$ ipython --no-banner

In [1]: import numpy as np

In [2]: np.set_printoptions(precision=2, suppress=True, linewidth=160, legacy="1.25")

In [3]: feats = np.load("test6.npy")

In [4]: feats
Out[4]: 
array([[3, 3, 3, 1],
       [1, 3, 3, 3],
       [3, 1, 3, 3],
       [3, 3, 1, 3]])

In [5]: x = np.array([-1, 3, 0, -1])

In [6]: feats @ x
Out[6]: array([ 5,  5, -3,  3])

In [7]: np.linalg.norm(feats @ x) <= np.linalg.norm(feats, 2) * np.linalg.norm(x) + 1e-9
Out[7]: True

In [8]: feats @ np.ones(4)
Out[8]: array([10., 10., 10., 10.])

In [9]: feats @ (2 * x)
Out[9]: array([10, 10, -6,  6])

In [10]: th = np.radians(180)

In [11]: R = np.eye(4)

In [12]: R[1, 1] = R[2, 2] = np.cos(th)

In [13]: R[1, 2], R[2, 1] = -np.sin(th), np.sin(th)

In [14]: R.round(2) + 0
Out[14]: 
array([[ 1.,  0.,  0.,  0.],
       [ 0., -1.,  0.,  0.],
       [ 0.,  0., -1.,  0.],
       [ 0.,  0.,  0.,  1.]])

In [15]: A2 = feats @ R.T

In [16]: round(float(np.linalg.det(R)), 2), np.trace(R)
Out[16]: (1.0, 0.0)

In [17]: A2
Out[17]: 
array([[ 3., -3., -3.,  1.],
       [ 1., -3., -3.,  3.],
       [ 3., -1., -3.,  3.],
       [ 3., -3., -1.,  3.]])

In [18]: np.allclose(feats @ feats.T, A2 @ A2.T)
Out[18]: True

In [19]: np.abs(A2 - feats).max(axis=0)
Out[19]: array([0., 6., 6., 0.])

In [20]: x = np.array([0, 2, 4, 0])

In [21]: y = A2 @ x

In [22]: b, lr = np.zeros(4), 1 / np.linalg.norm(A2, 2) ** 2

In [23]: for i in range(30):
    ...:     b -= lr * A2.T @ (A2 @ b - y)
    ...:     if i % 10 == 0: print(i, round(np.linalg.norm(A2 @ b - y), 2))
    ...: 
0 6.37
10 4.23
20 2.81

In [24]: b
Out[24]: array([-0.44,  1.85,  3.27, -0.44])

In [25]: round(np.linalg.cond(A2), 2)
Out[25]: 5.0

In [26]: E = np.loadtxt("run0.csv", delimiter=",")

In [27]: E
Out[27]: 
array([[ -1.,   3.,   3.,  -2.,  15.,  -3.],
       [  2.,   2.,  -3.,  -1., -15.,   0.],
       [  1.,  -1.,   3.,   2.,  15.,  -3.],
       [ -2.,   3.,  -2.,   0., -10.,   1.],
       [  0.,   2.,   3.,   1.,  15.,   2.],
       [ -3.,   1.,   1.,  -2.,   5.,   2.]])

In [28]: rng = np.random.default_rng(9838)

In [29]: lab = rng.permutation(6)

In [30]: lab
Out[30]: array([5, 0, 4, 1, 3, 2])

In [31]: A2 = E[lab][:, lab]

In [32]: np.allclose(A2, E)
Out[32]: False

In [33]: np.diag(A2)
Out[33]: array([ 2., -1., 15.,  2.,  0.,  3.])

In [34]: A2
Out[34]: 
array([[  2.,  -3.,   5.,   1.,  -2.,   1.],
       [ -3.,  -1.,  15.,   3.,  -2.,   3.],
       [  2.,   0.,  15.,   2.,   1.,   3.],
       [  0.,   2., -15.,   2.,  -1.,  -3.],
       [  1.,  -2., -10.,   3.,   0.,  -2.],
       [ -3.,   1.,  15.,  -1.,   2.,   3.]])

In [35]: round(float(np.linalg.det(A2)), 2), np.round(np.linalg.det(E[lab]), 2)
Out[35]: (-0.0, -0.0)

In [36]: np.trace(A2)
Out[36]: 21.0
